In [1]: import numpy as np

In [2]: np.set_printoptions(suppress=True, linewidth=160)

In [3]: def rd(a):
   ...:     return np.round(a, 4) + 0
   ...: 

In [4]: mat = np.loadtxt("out14.csv", delimiter=",")

In [5]: mat
Out[5]: 
array([[ 1., -1., -1.,  1., -1.,  1.,  1., -1.],
       [ 1.,  1.,  1.,  1., -1., -1., -1., -1.],
       [ 1., -1.,  1., -1.,  1., -1.,  1., -1.],
       [ 1.,  1., -1., -1.,  1.,  1., -1., -1.],
       [ 1., -1., -1.,  1.,  1., -1., -1.,  1.],
       [ 1.,  1., -1., -1., -1., -1.,  1.,  1.]])

In [6]: M2 = mat[0, 0] * mat[1:] - np.outer(mat[1:, 0], mat[0])

In [7]: M2
Out[7]: 
array([[ 0.,  2.,  2.,  0.,  0., -2., -2.,  0.],
       [ 0.,  0.,  2., -2.,  2., -2.,  0.,  0.],
       [ 0.,  2.,  0., -2.,  2.,  0., -2.,  0.],
       [ 0.,  0.,  0.,  0.,  2., -2., -2.,  2.],
       [ 0.,  2.,  0., -2.,  0., -2.,  0.,  2.]])

In [8]: np.flatnonzero(~M2.round(6).any(axis=1))
Out[8]: array([], dtype=int64)

In [9]: E = np.loadtxt("m.csv", delimiter=",")

In [10]: print(E)
[[  7.4106   1.8044   7.2593   0.1331   4.9797 -11.8651   1.2331]
 [ -2.5915   3.8809  -2.5118   3.185   -2.5756   0.8329   0.3446]
 [  5.6261   0.7945   1.8264   3.5836  -1.9868  -7.6976  -1.7083]
 [  0.0616   0.3343  -1.7217   3.3966  -7.0741   5.1045  -1.5137]]

In [11]: W = np.array([[5, 0, 3, 5, 3, 9],
    ...:     [9, 8, 7, 3, 6, 9],
    ...:     [7, 1, 7, 2, 4, 9],
    ...:     [8, 8, 9, 8, 3, 3],
    ...:     [3, 0, 4, 8, 6, 3],
    ...:     [9, 5, 6, 4, 2, 7],
    ...:     [3, 4, 2, 9, 3, 4]])

In [12]: beta = np.array([3, 0, 0, 1, 2, 0])

In [13]: act = np.maximum(E @ W + beta, 0)

In [14]: (act > 0).mean(axis=0)
Out[14]: array([0.75, 0.5 , 1.  , 0.75, 0.75, 0.75])

In [15]: np.linalg.matrix_rank(act)
Out[15]: np.int64(4)

In [16]: C = np.array([[2, 8], [0, 1], [2, 2], [2, 9], [4, 2], [2, 9]])

In [17]: W @ C
Out[17]: 
array([[ 56, 178],
       [ 80, 214],
       [ 66, 178],
       [ 68, 195],
       [ 60, 143],
       [ 60, 192],
       [ 48, 155]])

In [18]: u, g = E[1], E[2]

In [19]: rd(u @ u)
Out[19]: np.float64(45.6768)

In [20]: p = (u @ g) / (u @ u) * u

In [21]: rd(p)
Out[21]: array([ 0.3718, -0.5568,  0.3604, -0.457 ,  0.3695, -0.1195, -0.0494])

In [22]: rd((g - p) @ u)
Out[22]: np.float64(0.0)

In [23]: np.linalg.matrix_rank(np.outer(u, g))
Out[23]: np.int64(1)

In [24]: F = np.load("sample1.npy")

In [25]: F
Out[25]: 
array([[ 1., -2.,  0.],
       [ 1.,  0.,  3.],
       [ 0.,  0.,  1.]])

In [26]: blk = np.stack([F, 4 * F, F[::-1]])

In [27]: print(np.linalg.matrix_rank(blk))
[3 3 3]

In [28]: print(np.linalg.matrix_rank(blk.reshape(3, -1)))
2

In [29]: x0 = np.array([1, 7, -4])

In [30]: np.sign((F @ x0).round(6))
Out[30]: array([-1., -1., -1.])

In [31]: np.linalg.norm(F @ x0) <= np.linalg.norm(F, 2) * np.linalg.norm(x0) + 1e-9
Out[31]: np.True_

In [32]: F @ np.ones(3)
Out[32]: array([-1.,  4.,  1.])

In [33]: F @ np.eye(3)[2]
Out[33]: array([0., 3., 1.])

In [34]: print(F @ x0)
[-13. -11.  -4.]

In [35]: M2 = np.array([[1, 0, 3], [0, 3, 0], [0, 2, 0]])

In [36]: np.einsum("ij->j", F)
Out[36]: array([ 2., -2.,  4.])

In [37]: np.vstack([F, M2.T]).shape
Out[37]: (6, 3)

In [38]: np.einsum("ij,ij->i", F, F)
Out[38]: array([ 5., 10.,  1.])

In [39]: np.linalg.matrix_rank(np.vstack([F, M2.T]))
Out[39]: np.int64(3)

In [40]: np.einsum("ik,kj->ji", F, M2)
Out[40]: 
array([[ 1.,  1.,  0.],
       [-6.,  6.,  2.],
       [ 3.,  3.,  0.]])

In [41]: F @ M2
Out[41]: 
array([[ 1., -6.,  3.],
       [ 1.,  6.,  3.],
       [ 0.,  2.,  0.]])

In [42]: np.einsum("ik,kj->ij", F, M2)
Out[42]: 
array([[ 1., -6.,  3.],
       [ 1.,  6.,  3.],
       [ 0.,  2.,  0.]])

In [43]: rng = np.random.default_rng(56231)

In [44]: z = rng.permutation(3)

In [45]: z
Out[45]: array([2, 1, 0])

In [46]: M2 = F[z][:, z]

In [47]: M2
Out[47]: 
array([[ 1.,  0.,  0.],
       [ 3.,  0.,  1.],
       [ 0., -2.,  1.]])

In [48]: np.allclose(M2, F)
Out[48]: False

In [49]: np.diag(M2)
Out[49]: array([1., 0., 1.])

In [50]: np.trace(M2)
Out[50]: np.float64(2.0)

In [51]: m1 = np.loadtxt("dump.csv", delimiter=",")

In [52]: rd(m1)
Out[52]: 
array([[-0.5752, -0.4119,  0.2427, -0.009 ,  0.5757,  0.2768,  0.1802],
       [ 0.5369,  0.0857, -0.3258,  0.0573,  0.3587,  0.6515,  0.2046],
       [-0.4985,  0.4129, -0.5514, -0.0084, -0.1257, -0.0097,  0.5109],
       [-0.1534, -0.0122, -0.5816, -0.1542,  0.3584, -0.1318, -0.6845],
       [ 0.2684, -0.4742, -0.2339, -0.5708,  0.0854, -0.3972,  0.3968],
       [ 0.1534, -0.1602, -0.1638,  0.7663,  0.2903, -0.4702,  0.1775],
       [ 0.115 ,  0.6339,  0.3333, -0.2445,  0.5515, -0.3203,  0.0853]])

In [53]: blk = np.stack([m1, -2 * m1, m1[::-1]])

In [54]: print(blk.shape)
(3, 7, 7)

In [55]: rd(np.einsum("bij,cij->bc", blk, blk))
Out[55]: 
array([[  7., -14.,   1.],
       [-14.,  28.,  -2.],
       [  1.,  -2.,   7.]])

In [56]: print(rd(np.linalg.norm(blk, axis=(1, 2))))
[2.6458 5.2915 2.6458]

In [57]: np.linalg.matrix_rank(blk.reshape(3, -1))
Out[57]: np.int64(2)

In [58]: print(rd(np.linalg.det(blk)))
[   1. -128.   -1.]

In [59]: rd(m1[3] @ m1[4])
Out[59]: np.float64(0.0)

In [60]: rd(np.linalg.norm(m1, "nuc"))
Out[60]: np.float64(7.0)

In [61]: rd(np.linalg.norm(m1, 2))
Out[61]: np.float64(1.0)

In [62]: rd(m1.T @ m1)
Out[62]: 
array([[1., 0., 0., 0., 0., 0., 0.],
       [0., 1., 0., 0., 0., 0., 0.],
       [0., 0., 1., 0., 0., 0., 0.],
       [0., 0., 0., 1., 0., 0., 0.],
       [0., 0., 0., 0., 1., 0., 0.],
       [0., 0., 0., 0., 0., 1., 0.],
       [0., 0., 0., 0., 0., 0., 1.]])

In [63]: rd(m1[:, 5] @ m1[:, 0])
Out[63]: np.float64(0.0)

In [64]: rd(np.linalg.svd(m1, compute_uv=False))
Out[64]: array([1., 1., 1., 1., 1., 1., 1.])

In [65]: print(rd(np.linalg.norm(m1, axis=0)))
[1. 1. 1. 1. 1. 1. 1.]

In [66]: x0 = np.array([2, 2, 5, 0, 3, 0, 2])

In [67]: rd(np.linalg.norm(x0)), rd(np.linalg.norm(m1 @ x0))
Out[67]: (np.float64(6.7823), np.float64(6.7823))

In [68]: rd(np.linalg.det(m1))
Out[68]: np.float64(1.0)

In [69]: rd(np.abs(np.linalg.eigvals(m1)))
Out[69]: array([1., 1., 1., 1., 1., 1., 1.])

In [70]: 7 - np.linalg.matrix_rank(m1 - np.eye(7), tol=1e-8)
Out[70]: np.int64(1)

In [71]: M2 = np.array([[1, 0], [0, 0], [3, 1]])

In [72]: arr = np.tile(M2, (2, 3))

In [73]: arr
Out[73]: 
array([[1, 0, 1, 0, 1, 0],
       [0, 0, 0, 0, 0, 0],
       [3, 1, 3, 1, 3, 1],
       [1, 0, 1, 0, 1, 0],
       [0, 0, 0, 0, 0, 0],
       [3, 1, 3, 1, 3, 1]])

In [74]: r = np.linalg.matrix_rank(arr)

In [75]: r
Out[75]: np.int64(2)

In [76]: N = np.linalg.svd(arr)[2][r:].T

In [77]: np.allclose(arr @ N, 0)
Out[77]: True

In [78]: rd(N @ N.T)
Out[78]: 
array([[ 0.6667,  0.    , -0.3333,  0.    , -0.3333,  0.    ],
       [ 0.    ,  0.6667,  0.    , -0.3333,  0.    , -0.3333],
       [-0.3333,  0.    ,  0.6667,  0.    , -0.3333,  0.    ],
       [ 0.    , -0.3333,  0.    ,  0.6667,  0.    , -0.3333],
       [-0.3333,  0.    , -0.3333,  0.    ,  0.6667,  0.    ],
       [ 0.    , -0.3333,  0.    , -0.3333,  0.    ,  0.6667]])

In [79]: rd(arr @ N)
Out[79]: 
array([[0., 0., 0., 0.],
       [0., 0., 0., 0.],
       [0., 0., 0., 0.],
       [0., 0., 0., 0.],
       [0., 0., 0., 0.],
       [0., 0., 0., 0.]])

In [80]: [int(np.linalg.matrix_rank(arr[:, :j + 1])) for j in range(6)]
Out[80]: [1, 2, 2, 2, 2, 2]

In [81]: N.shape
Out[81]: (6, 4)

In [82]: A = np.load("x.npy")

In [83]: print(A)
[[ -6   8   2  -4   6   2   3   5]
 [ 30 -40 -10  20 -30 -10 -15 -25]
 [-30  40  10 -20  30  10  15  25]
 [-30  40  10 -20  30  10  15  25]
 [ -6   8   2  -4   6   2   3   5]
 [ 24 -32  -8  16 -24  -8 -12 -20]
 [ 30 -40 -10  20 -30 -10 -15 -25]
 [ 18 -24  -6  12 -18  -6  -9 -15]
 [ 12 -16  -4   8 -12  -4  -6 -10]
 [ 18 -24  -6  12 -18  -6  -9 -15]]

In [84]: [round(float(x), 4) for x in np.linalg.svd(A, compute_uv=False)[:3]]
Out[84]: [164.8029, 0.0, 0.0]

In [85]: np.linalg.cond(A) > 100
Out[85]: np.True_

In [86]: np.argsort(-np.linalg.norm(A, axis=0).round(6), kind="stable")[:3]
Out[86]: array([1, 0, 4])

In [87]: X = np.eye(4, dtype=int)[rng.permutation(4)] * np.array([0, 0, 4, 9])

In [88]: X
Out[88]: 
array([[0, 0, 0, 9],
       [0, 0, 0, 0],
       [0, 0, 0, 0],
       [0, 0, 4, 0]])

In [89]: rd(np.linalg.eigvals(X).sum().real)
Out[89]: np.float64(0.0)

In [90]: rd(np.linalg.eigvals(X))
Out[90]: array([0., 0., 0., 0.])

In [91]: print(np.einsum("ij,ji->", X, X))
0

In [92]: print(np.poly(X))
[1. 0. 0. 0. 0.]

In [93]: M2 = X + rng.integers(-2, 3, (4, 2)) @ rng.integers(-2, 3, (2, 4))

In [94]: M2
Out[94]: 
array([[ 0,  0,  0, 11],
       [ 0,  0,  2,  0],
       [ 0,  0, -2,  4],
       [ 0,  0,  2,  1]])

In [95]: np.abs(M2 - X).sum(axis=1)
Out[95]: array([2, 2, 6, 3])

In [96]: rd(np.linalg.svd(M2 - X, compute_uv=False))
Out[96]: array([5.2408, 2.3525, 0.    , 0.    ])

In [97]: M2 - X
Out[97]: 
array([[ 0,  0,  0,  2],
       [ 0,  0,  2,  0],
       [ 0,  0, -2,  4],
       [ 0,  0, -2,  1]])

In [98]: J = np.load("test19.npy")

In [99]: J
Out[99]: 
array([[1.   , 0.7  , 0.49 , 0.343],
       [0.7  , 1.   , 0.7  , 0.49 ],
       [0.49 , 0.7  , 1.   , 0.7  ],
       [0.343, 0.49 , 0.7  , 1.   ]])

In [100]: (J - J.T) / 2
Out[100]: 
array([[0., 0., 0., 0.],
       [0., 0., 0., 0.],
       [0., 0., 0., 0.],
       [0., 0., 0., 0.]])

In [101]: np.allclose(J, J.T)
Out[101]: True

In [102]: rd(np.linalg.matrix_power(J, 2))
Out[102]: 
array([[1.8477, 1.9111, 1.7101, 1.372 ],
       [1.9111, 2.2201, 2.086 , 1.7101],
       [1.7101, 2.086 , 2.2201, 1.9111],
       [1.372 , 1.7101, 1.9111, 1.8477]])

In [103]: rd(np.linalg.det(J))
Out[103]: np.float64(0.1327)

In [104]: rd(np.sort(np.abs(np.linalg.eigvals(J))))
Out[104]: array([0.2029, 0.3182, 0.7541, 2.7248])

In [105]: z = rng.permutation(4)

In [106]: z
Out[106]: array([2, 3, 0, 1])

In [107]: M2 = J[z][:, z]

In [108]: print(M2)
[[1.    0.7   0.49  0.7  ]
 [0.7   1.    0.343 0.49 ]
 [0.49  0.343 1.    0.7  ]
 [0.7   0.49  0.7   1.   ]]

In [109]: np.allclose(M2, J)
Out[109]: False

In [110]: rd(np.sort(np.abs(np.linalg.eigvals(M2))))
Out[110]: array([0.2029, 0.3182, 0.7541, 2.7248])

In [111]: print(rd(np.linalg.det(M2)), rd(np.linalg.det(J[z])))
0.1327 0.1327

In [112]: u, g = J[2], J[0]

In [113]: u @ u
Out[113]: np.float64(2.2201)

In [114]: u @ g
Out[114]: np.float64(1.7101)

In [115]: p = (u @ g) / (u @ u) * u

In [116]: rd(np.linalg.norm(u + g) ** 2 + np.linalg.norm(u - g) ** 2)
Out[116]: np.float64(8.1357)

In [117]: print(rd(np.outer(u, g)))
[[0.49   0.343  0.2401 0.1681]
 [0.7    0.49   0.343  0.2401]
 [1.     0.7    0.49   0.343 ]
 [0.7    0.49   0.343  0.2401]]

In [118]: rd(g - p)
Out[118]: array([ 0.6226,  0.1608, -0.2803, -0.1962])

In [119]: M2 = np.linalg.inv(m1)

In [120]: rd(np.linalg.det(m1) * M2)
Out[120]: 
array([[-0.5752,  0.5369, -0.4985, -0.1534,  0.2684,  0.1534,  0.115 ],
       [-0.4119,  0.0857,  0.4129, -0.0122, -0.4742, -0.1602,  0.6339],
       [ 0.2427, -0.3258, -0.5514, -0.5816, -0.2339, -0.1638,  0.3333],
       [-0.009 ,  0.0573, -0.0084, -0.1542, -0.5708,  0.7663, -0.2445],
       [ 0.5757,  0.3587, -0.1257,  0.3584,  0.0854,  0.2903,  0.5515],
       [ 0.2768,  0.6515, -0.0097, -0.1318, -0.3972, -0.4702, -0.3203],
       [ 0.1802,  0.2046,  0.5109, -0.6845,  0.3968,  0.1775,  0.0853]])

In [121]: rd(np.linalg.slogdet(m1)[0])
Out[121]: np.float64(1.0)

In [122]: rd(m1 @ M2)
Out[122]: 
array([[1., 0., 0., 0., 0., 0., 0.],
       [0., 1., 0., 0., 0., 0., 0.],
       [0., 0., 1., 0., 0., 0., 0.],
       [0., 0., 0., 1., 0., 0., 0.],
       [0., 0., 0., 0., 1., 0., 0.],
       [0., 0., 0., 0., 0., 1., 0.],
       [0., 0., 0., 0., 0., 0., 1.]])

In [123]: rd(np.linalg.det(m1) * np.linalg.det(M2))
Out[123]: np.float64(1.0)

In [124]: evals, V = np.linalg.eigh(J)

In [125]: rd(np.linalg.eigvalsh(J @ J))
Out[125]: array([0.0412, 0.1012, 0.5687, 7.4246])

In [126]: np.abs(V[:, -1]).round(6).argmax()
Out[126]: np.int64(1)

In [127]: rd(np.abs(V[:, -1]))
Out[127]: array([0.4614, 0.5358, 0.5358, 0.4614])

In [128]: rd(V @ np.diag(evals) @ V.T)
Out[128]: 
array([[1.   , 0.7  , 0.49 , 0.343],
       [0.7  , 1.   , 0.7  , 0.49 ],
       [0.49 , 0.7  , 1.   , 0.7  ],
       [0.343, 0.49 , 0.7  , 1.   ]])
